In [1]: import numpy as np

In [2]: from numpy import linalg as LA

In [3]: np.set_printoptions(precision=2, suppress=True, linewidth=120, floatmode="fixed")

In [4]: def tidy(a):
   ...:     return np.round(a, 2) + 0
   ...: 

In [5]: X = np.array([[0, 0, 0, -1], [2, 0, 1, -1], [2, 0, -1, -1], [2, -1, 1, -1]])

In [6]: X[:, 0] = -3 * X[:, 2]

In [7]: print(X)
[[ 0  0  0 -1]
 [-3  0  1 -1]
 [ 3  0 -1 -1]
 [-3 -1  1 -1]]

In [8]: rng = np.random.default_rng(801)

In [9]: z = rng.permutation(4)

In [10]: print(z)
[2 1 3 0]

In [11]: A2 = X[z][:, z]

In [12]: print(A2)
[[-1  0 -1  3]
 [ 1  0 -1 -3]
 [ 1 -1 -1 -3]
 [ 0  0 -1  0]]

In [13]: print(np.diag(A2))
[-1  0 -1  0]

In [14]: K = np.load("test12.npy")

In [15]: print(K)
[[ 5  6  0  3  6  6  6]
 [ 2  2  1  1  3  3  1]
 [ 0  0 21  0  0  0  0]
 [ 2  2  1  1  3  3  1]
 [ 0  0 26  0  0  0  0]
 [ 0  0 21  0  0  0  0]
 [ 8 10  0  5  9  9 11]
 [ 5  6  0  3  6  6  6]
 [ 2  2  1  1  3  3  1]
 [ 5  6  0  3  6  6  6]
 [ 0  0 11  0  0  0  0]
 [ 0  0 21  0  0  0  0]
 [ 5  6  0  3  6  6  6]
 [14 18  0  9 15 15 21]
 [ 0  0  6  0  0  0  0]
 [ 5  6  0  3  6  6  6]
 [ 0  0 26  0  0  0  0]]

In [16]: Uu, sv, VT = LA.svd(K, full_matrices=False)

In [17]: print(tidy(sv))
[54.02 53.22  4.68  0.00  0.00  0.00  0.00]

In [18]: print(tidy(Uu.T @ K @ VT.T))
[[54.02  0.00  0.00  0.00  0.00  0.00  0.00]
 [ 0.00 53.22  0.00  0.00  0.00  0.00  0.00]
 [ 0.00  0.00  4.68  0.00  0.00  0.00  0.00]
 [ 0.00  0.00  0.00  0.00  0.00  0.00  0.00]
 [ 0.00  0.00  0.00  0.00  0.00  0.00  0.00]
 [ 0.00  0.00  0.00  0.00  0.00  0.00  0.00]
 [ 0.00  0.00  0.00  0.00  0.00  0.00  0.00]]

In [19]: print((sv > 1e-8).sum())
3

In [20]: print(np.allclose(Uu * sv @ VT, K))
True

In [21]: W2 = K[[11, 16]].astype(float)

In [22]: for _ in range(3):
    ...:     z = LA.norm(K[:, None] - W2, axis=-1).argmin(axis=1)
    ...:     W2 = np.array([K[z == j].mean(axis=0) for j in range(2)])
    ...: 

In [23]: print(z)
[0 0 1 0 1 1 0 0 0 0 1 1 0 0 0 0 1]

In [24]: print(tidy(W2[1] - W2[0]))
[-4.82 -5.82 20.18 -2.91 -5.73 -5.73 -5.91]

In [25]: w1 = np.array([[3, 3], [6, 1], [0, -6], [-8, 6], [0, 9], [0, -2], [-6, 4]])

In [26]: c = np.array([1, 2])

In [27]: hid = np.maximum(K @ w1 + c, 0)

In [28]: print(hid)
[[  0 107]
 [  5  35]
 [  1   0]
 [  5  35]
 [  1   0]
 [  1   0]
 [  0 173]
 [  0 107]
 [  5  35]
 [  0 107]
 [  1   0]
 [  1   0]
 [  0 107]
 [  0 305]
 [  1   0]
 [  0 107]
 [  1   0]]

In [29]: print((hid > 0).astype(int))
[[0 1]
 [1 1]
 [1 0]
 [1 1]
 [1 0]
 [1 0]
 [0 1]
 [0 1]
 [1 1]
 [0 1]
 [1 0]
 [1 0]
 [0 1]
 [0 1]
 [1 0]
 [0 1]
 [1 0]]

In [30]: W2 = np.array([[5, 1], [0, -2]])

In [31]: print(hid @ W2)
[[   0 -214]
 [  25  -65]
 [   5    1]
 [  25  -65]
 [   5    1]
 [   5    1]
 [   0 -346]
 [   0 -214]
 [  25  -65]
 [   0 -214]
 [   5    1]
 [   5    1]
 [   0 -214]
 [   0 -610]
 [   5    1]
 [   0 -214]
 [   5    1]]

In [32]: f, r1 = K[4], K[2]

In [33]: print(f @ r1)
546

In [34]: print(f @ f)
676

In [35]: p = (f @ r1) / (f @ f) * f

In [36]: print(p)
[ 0.00  0.00 21.00  0.00  0.00  0.00  0.00]

In [37]: print(np.outer(f, r1))
[[  0   0   0   0   0   0   0]
 [  0   0   0   0   0   0   0]
 [  0   0 546   0   0   0   0]
 [  0   0   0   0   0   0   0]
 [  0   0   0   0   0   0   0]
 [  0   0   0   0   0   0   0]
 [  0   0   0   0   0   0   0]]

In [38]: print(tidy(LA.norm(f + r1) ** 2 + LA.norm(f - r1) ** 2))
2234.0

In [39]: print((r1 - p) @ f)
0.0

In [40]: J = np.load("mat.npy")

In [41]: print(J)
[[-1  0  0  0  0  0  0  1 -2]
 [ 0  0 -1 -1  1 -2  0  0  0]
 [ 0  0  1 -1  1  0  0  0  0]
 [ 0  1  2  1  0  0  0  0  0]
 [ 0 -1 -2  0 -2  0  0  0  0]
 [ 0  0  1  1  0  2  0  0  0]
 [ 0  0  0  0  0  0  2  0  0]
 [-1  0  0  0  0  0  0 -2 -2]
 [ 1  0  0  0  0  0  0 -2  2]]

In [42]: f, r1 = J[6], J[8]

In [43]: print(f @ r1)
0

In [44]: p = (f @ r1) / (f @ f) * f

In [45]: print(r1 - p)
[ 1.00  0.00  0.00  0.00  0.00  0.00  0.00 -2.00  2.00]

In [46]: print(tidy(LA.norm(f + r1) ** 2 + LA.norm(f - r1) ** 2))
26.0

In [47]: print(LA.matrix_rank(np.outer(f, r1)))
1

In [48]: vec = np.array([0, -1, -2, -2, 2, -1, 0, -1, 1])

In [49]: h1 = np.maximum(J @ vec, 0)

In [50]: print(np.maximum(J @ (3 * vec), 0))
[ 0 24  6  0  3  0  0  0 12]

In [51]: print(np.maximum(J @ vec, 0) - np.maximum(-J @ vec, 0))
[-3  8  2 -7  1 -6  0  0  4]

In [52]: print(J.T @ h1)
[  4  -1  -8 -10   8 -16   0  -8   8]

In [53]: print(J * (h1 > 1e-9)[:, None])
[[ 0  0  0  0  0  0  0  0  0]
 [ 0  0 -1 -1  1 -2  0  0  0]
 [ 0  0  1 -1  1  0  0  0  0]
 [ 0  0  0  0  0  0  0  0  0]
 [ 0 -1 -2  0 -2  0  0  0  0]
 [ 0  0  0  0  0  0  0  0  0]
 [ 0  0  0  0  0  0  0  0  0]
 [ 0  0  0  0  0  0  0  0  0]
 [ 1  0  0  0  0  0  0 -2  2]]
